$ ipython --no-banner

In [1]: import numpy as np

In [2]: np.set_printoptions(suppress=True, linewidth=100)

In [3]: tidy = lambda a: np.round(a, 3) + 0

In [4]: mat = np.loadtxt("out1.csv", delimiter=",")

In [5]: print(mat)
[[0.25  0.    0.    0.25  0.    0.25  0.25 ]
 [0.    0.5   0.    0.    0.    0.25  0.25 ]
 [0.5   0.    0.5   0.    0.    0.    0.   ]
 [0.    0.    0.    0.667 0.    0.    0.333]
 [0.    0.    0.    0.    1.    0.    0.   ]
 [0.    0.    0.    0.    0.    1.    0.   ]
 [0.    0.    0.    0.333 0.    0.    0.667]]

In [6]: # row-stochastic, so 1 is an eigenvalue

In [7]: rng = np.random.default_rng(94)

In [8]: M2 = mat + rng.integers(-2, 3, (7, 6)) @ rng.integers(-2, 3, (6, 7))

In [9]: print(M2)
[[ 2.25   2.    -2.    -3.75   7.     2.25   0.25 ]
 [-6.     5.5    2.     6.    -8.    -8.75  -2.75 ]
 [ 5.5   -2.     4.5    5.     0.    -7.    -1.   ]
 [-4.    -2.     3.    -7.333  9.     7.    -4.667]
 [-8.     0.    -1.    -8.     0.     8.     2.   ]
 [-4.     5.     0.     0.    -5.    -5.     2.   ]
 [ 3.    -1.    -1.    10.333 -5.    -3.    -1.333]]

In [10]: print(tidy(np.linalg.svd(M2 - mat, compute_uv=False)))
[26.876 15.932  9.575  7.982  5.035  0.328  0.   ]

In [11]: print(np.linalg.matrix_rank(M2 - mat, tol=1e-8))
6

In [12]: W0 = np.loadtxt("w.csv", delimiter=",")

In [13]: print(W0)
[[  0.7  -0.8   0.9   0.   -1.1   1.    0.    1.   -0.9  -0.3]
 [  0.2  -0.8   0.   -0.1   0.8   1.   -2.4  -0.5   0.1  -0.2]
 [  0.4  -2.1  -0.7  -0.2  -1.5   0.8  -0.2  -1.9   1.   -0.4]
 [ -0.3   0.3   0.    0.8  -0.7   2.2   0.8  -2.3  -0.5   1.9]
 [ -0.8  -0.5   0.6  -0.9  -2.    0.3  -0.9   1.   -0.3   0.9]
 [  1.7   1.3   0.4  -1.1   1.2   1.4  -1.3  -0.3  -0.2   1.8]
 [ -0.5  -1.7   0.3   1.4  -0.7   1.3   1.9  -0.7  -0.8   0.7]
 [ -0.4   0.    0.5   0.8  -0.1   1.1   0.   -1.9  -0.3  -0.6]
 [  0.8   2.6  -0.2   0.1  -1.5   0.1  -0.7   0.2  -0.3   0.8]
 [ -0.9   0.1  -1.5   0.4   0.4  -0.9   0.4   0.7  -0.5   1.7]
 [  0.2   0.    0.7   0.4   0.5  -1.   -0.6   0.3  -0.7   0.1]
 [  1.3   2.   -0.3  -2.5   0.1  -1.1  -0.7   0.3   0.5  -1.4]
 [  1.5  -1.8  -0.6   0.5   0.7   0.2   0.1   0.4   0.   -0.5]
 [  0.   -1.2   0.9   2.   -0.1  -1.7   0.4  -0.4   1.3  -0.1]
 [ -0.2  -0.4  -0.2  -0.1  -1.4  -0.5  -0.1   1.2  -0.4   0.9]
 [ -0.5  -0.8  -0.1  -0.7   0.5  -0.8   0.7   0.9  -1.1   0.2]
 [  0.9   1.9   1.2   0.    0.5   1.8  -1.1  -0.7  -1.3  -0.4]
 [  0.  -12.  -32.  -14.   18.    8.   -4.    4.  -10.   20. ]
 [  1.6   0.5   1.2  -1.1   0.5  -0.6   0.   -0.9  -0.7   0.4]
 [  0.6   0.5   0.1  -1.2  -0.6  -0.5   1.2   1.5   0.   -0.7]
 [ -0.7   0.4  -0.4   0.2   0.9   1.   -1.4   0.5  -0.4   1.3]
 [  1.6  -1.3   0.1   1.5   0.1  -1.9   1.3  -0.5   1.2   1.5]
 [ -0.3  -1.7   0.4  -1.1  -0.7   0.7   0.4  -2.2   2.4   0.2]
 [  1.1   3.3   0.4  -0.8  -2.9   0.1   0.5  -0.9  -2.    0.8]
 [ -1.1   0.6  -1.2  -2.4  -2.2   0.1  -0.5   0.2   0.9   0.2]
 [  0.2  -1.3   0.7   1.5   0.6   0.4   0.2  -0.8   0.3   0.2]
 [  0.1  -0.3  -1.4  -1.6  -1.1   1.5   1.3  -1.4   0.2  -1.6]
 [ -0.6  -0.2  -0.6   0.2  -1.4  -0.6   0.2   0.2   1.2  -0.6]
 [ -1.2   0.6   1.9  -1.5  -1.1   1.7  -0.6  -0.3  -1.1   0.2]
 [  0.3   1.1   1.7   0.8  -1.8  -2.1  -1.   -1.3  -1.2   1.4]
 [  1.3   0.7   0.3  -0.7  -0.5  -1.5   0.2  -0.4  -0.6   0.8]
 [  1.   -0.3  -0.4  -0.3  -1.3  -0.7  -2.3  -2.3   1.4   0.2]
 [ -0.2  -0.7  -0.1  -0.5   0.    0.6   0.4  -1.1  -0.5   0.8]
 [ -1.5   1.7   0.1  -0.5   0.2   0.    0.8  -0.1   2.1   0.6]]

In [14]: C2 = np.cov(W0, rowvar=False)

In [15]: print(np.argsort(-W0.std(axis=0).round(6), kind="stable"))
[2 9 4 3 1 8 5 7 6 0]

In [16]: print(tidy(np.median(W0, axis=0)))
[ 0.15 -0.1   0.1  -0.15 -0.3   0.15  0.   -0.35 -0.3   0.2 ]

In [17]: print(tidy(W0.std(axis=0)))
[0.866 2.396 5.485 2.552 3.277 1.729 1.157 1.252 1.947 3.428]

In [18]: print(tidy(np.linalg.eigvalsh(C2)[::-1]))
[68.1    2.317  1.535  1.427  1.121  0.971  0.758  0.652  0.379  0.282]

In [19]: print(tidy(np.polyfit(W0[:, 9], W0[:, 2], 1)))
[-1.529  0.582]

In [20]: z = W0[:, 7] > np.median(W0[:, 7])

In [21]: f = W0[z].mean(axis=0) - W0[~z].mean(axis=0)

In [22]: print(tidy(f))
[-0.453 -0.182 -2.206 -1.5    1.182  0.318 -0.459  1.876 -0.659  1.153]

In [23]: print(tidy((((W0 - W0.mean(axis=0)) @ f > 0) == z).mean()))
0.676

In [24]: print(((W0 - W0.mean(axis=0)) @ f > 0).astype(int))
[0 0 0 0 0 1 0 0 0 1 0 0 0 0 0 1 0 1 0 0 1 0 0 0 1 0 0 0 0 0 0 0 0 0]

In [25]: M = np.array([[0, 3, 2, 0],
    ...:     [3, 1, 2, 0],
    ...:     [1, 0, 0, 0],
    ...:     [3, 1, 1, 3],
    ...:     [1, 0, 0, 0],
    ...:     [0, 2, 2, 1],
    ...:     [1, 1, 2, 0],
    ...:     [0, 2, 3, 3],
    ...:     [0, 1, 1, 3]])

In [26]: M[-1] = M[0] + 3 * M[1]

In [27]: print(M)
[[0 3 2 0]
 [3 1 2 0]
 [1 0 0 0]
 [3 1 1 3]
 [1 0 0 0]
 [0 2 2 1]
 [1 1 2 0]
 [0 2 3 3]
 [9 6 8 0]]

In [28]: x = np.array([3, -3, 1, -1])

In [29]: rhs = M @ x

In [30]: print(tidy(np.linalg.lstsq(M, rhs)[0]))
[ 3. -3.  1. -1.]

In [31]: rhs = rhs + 0.02 * rng.normal(size=9)

In [32]: print(tidy(rhs))
[-7.024  8.009  3.016  4.007  3.017 -5.015  2.012 -5.978 16.975]

In [33]: b, *_ = np.linalg.lstsq(M, rhs)

In [34]: print(tidy(np.linalg.norm(rhs - M @ b)))
0.029

In [35]: proj = M @ np.linalg.solve(M.T @ M, M.T)

In [36]: print(tidy(np.diag(proj)))
[0.771 0.159 0.045 0.878 0.045 0.216 0.222 0.789 0.876]

In [37]: print(tidy(np.trace(proj)))
4.0

In [38]: print(np.linalg.matrix_rank(np.eye(9) - proj))
5

In [39]: print(tidy(proj @ M[:, 2]))
[2. 2. 0. 1. 0. 2. 2. 3. 8.]

In [40]: print(np.allclose(proj @ proj, proj))
True

In [41]: left, sig, VT = np.linalg.svd(M, full_matrices=False)

In [42]: print(left.shape, sig.shape, VT.shape)
(9, 4) (4,) (4, 4)

In [43]: print(tidy(left.T @ left))
[[1. 0. 0. 0.]
 [0. 1. 0. 0.]
 [0. 0. 1. 0.]
 [0. 0. 0. 1.]]

In [44]: print(np.allclose(left * sig @ VT, M))
True

In [45]: print(tidy(np.cumsum(sig ** 2) / np.sum(sig ** 2)))
[0.861 0.944 0.994 1.   ]

In [46]: C2 = M.T @ M

In [47]: print(C2)
[[102  61  83   9]
 [ 61  56  69  11]
 [ 83  69  90  14]
 [  9  11  14  19]]

In [48]: print(np.diag(C2))
[102  56  90  19]

In [49]: print(M.reshape(2, -1))
[[0 3 2 0 3 1 2 0 1 0 0 0 3 1 1 3 1 0]
 [0 0 0 2 2 1 1 1 2 0 0 2 3 3 9 6 8 0]]

In [50]: t3 = M.reshape(9, 2, -1)

In [51]: print(t3.shape)
(9, 2, 2)

In [52]: print(t3[:, 0])
[[0 3]
 [3 1]
 [1 0]
 [3 1]
 [1 0]
 [0 2]
 [1 1]
 [0 2]
 [9 6]]

In [53]: E = np.load("case0.npy")

In [54]: print(E)
[[4. 3. 3.]
 [3. 4. 3.]
 [3. 3. 4.]]

In [55]: # equal to its transpose

In [56]: C2 = E.T @ E

In [57]: print(np.trace(C2), (E ** 2).sum())
102.0 102.0

In [58]: print(np.diag(C2))
[34. 34. 34.]

In [59]: print(C2)
[[34. 33. 33.]
 [33. 34. 33.]
 [33. 33. 34.]]

In [60]: print(np.linalg.matrix_rank(C2))
3

In [61]: print(tidy(np.linalg.svd(E, compute_uv=False) ** 2))
[100.   1.   1.]

In [62]: O, evecs = np.linalg.qr(E[:, :1])[0], np.linalg.qr(E[:, 1:])[0]

In [63]: sig = np.linalg.svd(O.T @ evecs, compute_uv=False)

In [64]: print(tidy(np.linalg.norm(O @ O.T - evecs @ evecs.T, 2)))
1.0

In [65]: print(tidy(np.degrees(np.arccos(sig.clip(0, 1)))))
[12.094]

In [66]: w, evecs = np.linalg.eigh(E)

In [67]: x = np.array([2, -2, 1])

In [68]: print(tidy(evecs * np.sqrt(w) @ evecs.T))
[[1.721 0.721 0.721]
 [0.721 1.721 0.721]
 [0.721 0.721 1.721]]

In [69]: print(tidy(evecs * np.abs(w) @ evecs.T))
[[4. 3. 3.]
 [3. 4. 3.]
 [3. 3. 4.]]

In [70]: print(np.abs(E).sum(axis=1).max(), np.abs(w).max())
10.0 10.0

In [71]: print((np.sign(evecs[:, -1].round(6)) == np.sign(evecs[0, -1].round(6))).astype(int))
[1 1 1]

In [72]: print(tidy(x @ E @ x / (x @ x)), tidy(w[0]), w[-1])
1.333 1.0 10.0

In [73]: t3 = np.stack([E, -2 * E, E[::-1]])

In [74]: print(tidy(np.linalg.det(t3)))
[ 10. -80. -10.]

In [75]: print(tidy(np.linalg.norm(t3, axis=(1, 2))))
[10.1   20.199 10.1  ]

In [76]: print(np.einsum("bij,cij->bc", t3, t3))
[[ 102. -204.  100.]
 [-204.  408. -200.]
 [ 100. -200.  102.]]

In [77]: M2 = np.array([[1, 1, 0, 1, 1, 2, 0, 0, 1, 2, 1],
    ...:     [0, 1, 0, 0, 2, 1, 1, 0, 2, 2, 2],
    ...:     [1, 1, 0, 1, 0, 2, 1, 1, 1, 2, 1],
    ...:     [1, 2, 0, 2, 1, 2, 1, 0, 2, 1, 0],
    ...:     [0, 1, 2, 0, 0, 2, 2, 1, 1, 1, 0],
    ...:     [2, 2, 0, 1, 2, 2, 2, 1, 2, 2, 0],
    ...:     [0, 0, 2, 0, 2, 1, 2, 1, 2, 2, 0],
    ...:     [2, 0, 0, 0, 1, 0, 0, 0, 0, 0, 1],
    ...:     [2, 1, 1, 0, 0, 2, 0, 1, 0, 1, 0]])

In [78]: F = M2.T @ M2

In [79]: print(F)
[[15 10  2  6  8 14  6  5  8 11  4]
 [10 13  3  8  9 17 10  5 13 14  4]
 [ 2  3  9  0  4  8  8  5  6  7  0]
 [ 6  8  0  7  5 10  5  2  8  8  2]
 [ 8  9  4  5 15 12 11  4 15 15  6]
 [14 17  8 10 12 26 15  9 18 22  6]
 [ 6 10  8  5 11 15 15  7 15 15  3]
 [ 5  5  5  2  4  9  7  5  6  8  1]
 [ 8 13  6  8 15 18 15  6 19 19  6]
 [11 14  7  8 15 22 15  8 19 23  8]
 [ 4  4  0  2  6  6  3  1  6  8  7]]

In [80]: # symmetric, so the eigenvalues are real

In [81]: print(F @ F)
[[ 887 1003  420  592  931 1461  956  512 1187 1362  431]
 [1003 1218  539  719 1147 1776 1210  624 1489 1677  517]
 [ 420  539  348  290  538  834  628  331  710  798  213]
 [ 592  719  290  435  665 1035  691  353  866  972  303]
 [ 931 1147  538  665 1178 1676 1201  596 1481 1646  529]
 [1461 1776  834 1035 1676 2619 1796  937 2184 2473  752]
 [ 956 1210  628  691 1201 1796 1304  662 1556 1732  513]
 [ 512  624  331  353  596  937  662  351  780  885  255]
 [1187 1489  710  866 1481 2184 1556  780 1901 2116  657]
 [1362 1677  798  972 1646 2473 1732  885 2116 2382  745]
 [ 431  517  213  303  529  752  513  255  657  745  267]]

In [82]: print(tidy(np.abs(np.linalg.eigvals(F)).max()))
111.618

In [83]: print(np.allclose(F, F.T))
True

In [84]: print((F + F.T) / 2)
[[15. 10.  2.  6.  8. 14.  6.  5.  8. 11.  4.]
 [10. 13.  3.  8.  9. 17. 10.  5. 13. 14.  4.]
 [ 2.  3.  9.  0.  4.  8.  8.  5.  6.  7.  0.]
 [ 6.  8.  0.  7.  5. 10.  5.  2.  8.  8.  2.]
 [ 8.  9.  4.  5. 15. 12. 11.  4. 15. 15.  6.]
 [14. 17.  8. 10. 12. 26. 15.  9. 18. 22.  6.]
 [ 6. 10.  8.  5. 11. 15. 15.  7. 15. 15.  3.]
 [ 5.  5.  5.  2.  4.  9.  7.  5.  6.  8.  1.]
 [ 8. 13.  6.  8. 15. 18. 15.  6. 19. 19.  6.]
 [11. 14.  7.  8. 15. 22. 15.  8. 19. 23.  8.]
 [ 4.  4.  0.  2.  6.  6.  3.  1.  6.  8.  7.]]

In [85]: print(np.trace(F))
154
